In [1]: import numpy as np

In [2]: np.set_printoptions(precision=2, suppress=True, linewidth=140)

In [3]: rnd = lambda a: np.round(a, 2) + 0

In [4]: E = np.loadtxt("arr.csv", delimiter=",")

In [5]: E
Out[5]: 
array([[0., 2., 1., 0., 0., 0., 1., 0., 0., 1., 1., 1., 3.],
       [2., 1., 3., 0., 0., 0., 2., 2., 0., 0., 0., 1., 0.],
       [2., 3., 2., 0., 0., 0., 3., 2., 0., 1., 2., 2., 3.],
       [0., 0., 0., 3., 0., 3., 0., 0., 1., 0., 0., 0., 0.],
       [0., 0., 0., 3., 3., 2., 0., 0., 3., 0., 0., 0., 0.],
       [0., 0., 0., 0., 2., 1., 0., 0., 0., 0., 0., 0., 0.],
       [3., 2., 1., 0., 0., 0., 2., 1., 0., 3., 3., 3., 1.],
       [0., 2., 3., 0., 0., 0., 1., 3., 0., 0., 2., 1., 3.],
       [0., 0., 0., 0., 0., 2., 0., 0., 3., 0., 0., 0., 0.],
       [1., 1., 2., 0., 0., 0., 3., 1., 0., 3., 0., 1., 3.],
       [2., 0., 1., 0., 0., 0., 2., 0., 0., 0., 3., 0., 1.],
       [3., 2., 2., 0., 0., 0., 3., 2., 0., 1., 3., 3., 1.],
       [0., 2., 2., 0., 0., 0., 1., 3., 0., 1., 2., 2., 0.]])

In [6]: rng = np.random.default_rng(20023)

In [7]: M2 = E + rng.integers(-2, 3, (13, 1)) @ rng.integers(-2, 3, (1, 13))

In [8]: M2
Out[8]: 
array([[ 0.,  2.,  1.,  0.,  0.,  0.,  1.,  0.,  0.,  1.,  1.,  1.,  3.],
       [ 0.,  2.,  1.,  0.,  2., -1.,  2.,  0.,  1.,  1.,  1.,  0., -2.],
       [ 0.,  4.,  0.,  0.,  2., -1.,  3.,  0.,  1.,  2.,  3.,  1.,  1.],
       [-4.,  2., -4.,  3.,  4.,  1.,  0., -4.,  3.,  2.,  2., -2., -4.],
       [ 4., -2.,  4.,  3., -1.,  4.,  0.,  4.,  1., -2., -2.,  2.,  4.],
       [ 0.,  0.,  0.,  0.,  2.,  1.,  0.,  0.,  0.,  0.,  0.,  0.,  0.],
       [-1.,  4., -3.,  0.,  4., -2.,  2., -3.,  2.,  5.,  5.,  1., -3.],
       [ 4.,  0.,  7.,  0., -4.,  2.,  1.,  7., -2., -2.,  0.,  3.,  7.],
       [ 4., -2.,  4.,  0., -4.,  4.,  0.,  4.,  1., -2., -2.,  2.,  4.],
       [-1.,  2.,  0.,  0.,  2., -1.,  3., -1.,  1.,  4.,  1.,  0.,  1.],
       [-2.,  2., -3.,  0.,  4., -2.,  2., -4.,  2.,  2.,  5., -2., -3.],
       [-1.,  4., -2.,  0.,  4., -2.,  3., -2.,  2.,  3.,  5.,  1., -3.],
       [ 4.,  0.,  6.,  0., -4.,  2.,  1.,  7., -2., -1.,  0.,  4.,  4.]])

In [9]: np.linalg.matrix_rank(M2 - E, tol=1e-8)
Out[9]: np.int64(1)

In [10]: m1 = np.load("test10.npy")

In [11]: m1
Out[11]: 
array([[ 2.02, -5.  ,  5.  , -5.  ,  3.  , -4.  ,  0.  ],
       [-4.  , -2.98, -3.  ,  0.  ,  2.  , -2.  ,  0.  ],
       [-4.  , -4.  , -2.98, -1.  , -5.  ,  1.  ,  5.  ],
       [ 2.  , -5.  ,  5.  , -4.98, -3.  ,  1.  , -4.  ],
       [ 0.  ,  5.  ,  4.  ,  5.  ,  1.02,  1.  ,  1.  ],
       [-3.  , -4.  , -5.  , -3.  ,  2.  , -3.98, -5.  ],
       [ 2.  , -5.  ,  5.  , -5.  ,  3.  , -4.  ,  0.02]])

In [12]: z = rng.permutation(7)

In [13]: z
Out[13]: array([3, 5, 0, 6, 1, 4, 2])

In [14]: M2 = m1[z][:, z]

In [15]: rnd(np.sort(np.abs(np.linalg.eigvals(M2))))
Out[15]: array([ 0.02,  1.38,  5.18,  5.9 ,  5.9 ,  7.17, 12.69])

In [16]: np.diag(M2)
Out[16]: array([-4.98, -3.98,  2.02,  0.02, -2.98,  1.02, -2.98])

In [17]: U, sv, Vt = np.linalg.svd(m1)

In [18]: np.argmax(sv[:-1] / (sv[1:] + 1e-6)) + 1
Out[18]: np.int64(6)

In [19]: M2 = U[:, :6] @ np.diag(sv[:6]) @ Vt[:6]

In [20]: rnd(M2)
Out[20]: 
array([[ 2.02, -5.  ,  5.  , -5.  ,  3.  , -4.  ,  0.  ],
       [-4.  , -2.98, -3.  ,  0.  ,  2.  , -2.  ,  0.  ],
       [-4.  , -4.  , -2.98, -1.  , -5.  ,  1.  ,  5.  ],
       [ 2.  , -5.  ,  5.  , -4.98, -3.  ,  1.  , -4.  ],
       [ 0.  ,  5.  ,  4.  ,  5.  ,  1.02,  1.  ,  1.  ],
       [-3.  , -4.  , -5.  , -3.  ,  2.  , -3.98, -5.  ],
       [ 2.  , -5.  ,  5.  , -5.  ,  3.  , -4.  ,  0.02]])

In [21]: np.linalg.matrix_rank(m1, rtol=0.05)
Out[21]: np.int64(6)

In [22]: mat = np.loadtxt("case14.csv", delimiter=",")

In [23]: rnd(mat)
Out[23]: 
array([[-0.26,  0.25,  0.41, -0.8 ],
       [-0.93,  0.07, -0.08,  0.2 ],
       [-0.13,  0.21, -0.71, -0.13],
       [ 0.2 ,  0.24, -0.26, -0.37],
       [ 0.  , -0.33, -0.5 , -0.33],
       [ 0.13,  0.85, -0.06,  0.23]])

In [24]: f = np.array([-4, -1, 2])

In [25]: rnd(np.correlate(mat[5], mat[0], "full"))
Out[25]: array([-0.11, -0.63,  0.43, -0.03, -0.15,  0.07, -0.06])

In [26]: rnd(np.cross(mat[5, :3], mat[0, :3]))
Out[26]: array([ 0.36, -0.04,  0.26])

In [27]: rnd(np.polyval(f, mat[5]))
Out[27]: array([ 1.8 , -1.72,  2.04,  1.57])

In [28]: A = np.load("dump.npy")

In [29]: A
Out[29]: 
array([[4., 3., 0., 0., 3., 0., 3., 3., 3., 3., 3.],
       [3., 4., 0., 0., 3., 0., 3., 3., 3., 3., 3.],
       [0., 0., 4., 3., 0., 3., 0., 0., 0., 0., 0.],
       [0., 0., 3., 4., 0., 3., 0., 0., 0., 0., 0.],
       [3., 3., 0., 0., 4., 0., 3., 3., 3., 3., 3.],
       [0., 0., 3., 3., 0., 4., 0., 0., 0., 0., 0.],
       [3., 3., 0., 0., 3., 0., 4., 3., 3., 3., 3.],
       [3., 3., 0., 0., 3., 0., 3., 4., 3., 3., 3.],
       [3., 3., 0., 0., 3., 0., 3., 3., 4., 3., 3.],
       [3., 3., 0., 0., 3., 0., 3., 3., 3., 4., 3.],
       [3., 3., 0., 0., 3., 0., 3., 3., 3., 3., 4.]])

In [30]: # symmetric, so the eigenvalues are real

In [31]: rnd(np.linalg.det(A))
Out[31]: np.float64(250.0)

In [32]: (np.linalg.matrix_power((A != 0) + (A.T != 0) + np.eye(11), 11) > 0).astype(int)
Out[32]: 
array([[1, 1, 0, 0, 1, 0, 1, 1, 1, 1, 1],
       [1, 1, 0, 0, 1, 0, 1, 1, 1, 1, 1],
       [0, 0, 1, 1, 0, 1, 0, 0, 0, 0, 0],
       [0, 0, 1, 1, 0, 1, 0, 0, 0, 0, 0],
       [1, 1, 0, 0, 1, 0, 1, 1, 1, 1, 1],
       [0, 0, 1, 1, 0, 1, 0, 0, 0, 0, 0],
       [1, 1, 0, 0, 1, 0, 1, 1, 1, 1, 1],
       [1, 1, 0, 0, 1, 0, 1, 1, 1, 1, 1],
       [1, 1, 0, 0, 1, 0, 1, 1, 1, 1, 1],
       [1, 1, 0, 0, 1, 0, 1, 1, 1, 1, 1],
       [1, 1, 0, 0, 1, 0, 1, 1, 1, 1, 1]])

In [33]: np.flatnonzero(np.linalg.matrix_power((A != 0) + (A.T != 0) + np.eye(11), 11)[4])
Out[33]: array([ 0,  1,  4,  6,  7,  8,  9, 10])

In [34]: Lm = np.linalg.cholesky(A)

In [35]: np.linalg.eigvalsh(A).min() > 0
Out[35]: np.True_

In [36]: rnd(np.prod(np.diag(Lm)) ** 2), rnd(np.linalg.det(A))
Out[36]: (np.float64(250.0), np.float64(250.0))

In [37]: O, evecs = np.linalg.qr(A[:, :5])[0], np.linalg.qr(A[:, 5:])[0]

In [38]: sv = np.linalg.svd(O.T @ evecs, compute_uv=False)

In [39]: rnd(np.linalg.norm(O @ O.T - evecs @ evecs.T, 2))
Out[39]: np.float64(1.0)

In [40]: rnd(np.degrees(np.arccos(sv.clip(0, 1))))
Out[40]: array([ 4.73, 12.09, 90.  , 90.  , 90.  ])

In [41]: X = np.array([[2, 1, 1, 1, 0, 1],
    ...:     [1, 2, 1, 2, 0, 2],
    ...:     [0, 0, 1, 1, 2, 0],
    ...:     [2, 1, 0, 1, 1, 0],
    ...:     [1, 2, 1, 2, 2, 1],
    ...:     [1, 2, 1, 1, 1, 0],
    ...:     [1, 1, 0, 0, 0, 1]])

In [42]: X[1] = X[6]

In [43]: X
Out[43]: 
array([[2, 1, 1, 1, 0, 1],
       [1, 1, 0, 0, 0, 1],
       [0, 0, 1, 1, 2, 0],
       [2, 1, 0, 1, 1, 0],
       [1, 2, 1, 2, 2, 1],
       [1, 2, 1, 1, 1, 0],
       [1, 1, 0, 0, 0, 1]])

In [44]: # row 6 repeats row 1

In [45]: vec = np.array([1, 1, 1, 2, 0, 1])

In [46]: y = X @ vec

In [47]: c, lr = np.zeros(6), 1 / np.linalg.norm(X, 2) ** 2

In [48]: for i in range(6):
    ...:     c -= lr * X.T @ (X @ c - y)
    ...:     if i % 1 == 0: print(i, round(np.linalg.norm(X @ c - y), 2))
    ...: 
0 1.4
1 1.31
2 1.24
3 1.18
4 1.14
5 1.1

In [49]: rnd(np.linalg.cond(X))
Out[49]: np.float64(11.4)

In [50]: z = rng.permutation(13)

In [51]: M2 = E[:, z] * rng.choice([-1, 1], 13)

In [52]: M2
Out[52]: 
array([[ 0., -1.,  1., -1., -0.,  3.,  2., -0., -0.,  1.,  0.,  0.,  1.],
       [ 0., -3.,  1., -0., -0.,  0.,  1., -2., -0.,  0.,  0.,  2.,  2.],
       [ 0., -2.,  2., -2., -0.,  3.,  3., -2., -0.,  1.,  0.,  2.,  3.],
       [ 3., -0.,  0., -0., -3.,  0.,  0., -0., -0.,  0.,  1.,  0.,  0.],
       [ 3., -0.,  0., -0., -2.,  0.,  0., -0., -3.,  0.,  3.,  0.,  0.],
       [ 0., -0.,  0., -0., -1.,  0.,  0., -0., -2.,  0.,  0.,  0.,  0.],
       [ 0., -1.,  3., -3., -0.,  1.,  2., -3., -0.,  3.,  0.,  1.,  2.],
       [ 0., -3.,  1., -2., -0.,  3.,  2., -0., -0.,  0.,  0.,  3.,  1.],
       [ 0., -0.,  0., -0., -2.,  0.,  0., -0., -0.,  0.,  3.,  0.,  0.],
       [ 0., -2.,  1., -0., -0.,  3.,  1., -1., -0.,  3.,  0.,  1.,  3.],
       [ 0., -1.,  0., -3., -0.,  1.,  0., -2., -0.,  0.,  0.,  0.,  2.],
       [ 0., -2.,  3., -3., -0.,  1.,  2., -3., -0.,  1.,  0.,  2.,  3.],
       [ 0., -2.,  2., -2., -0.,  0.,  2., -0., -0.,  1.,  0.,  3.,  1.]])

In [53]: U, _, Vt = np.linalg.svd(E.T @ M2)

In [54]: z
Out[54]: array([ 3,  2, 11, 10,  5, 12,  1,  0,  4,  9,  8,  7,  6])
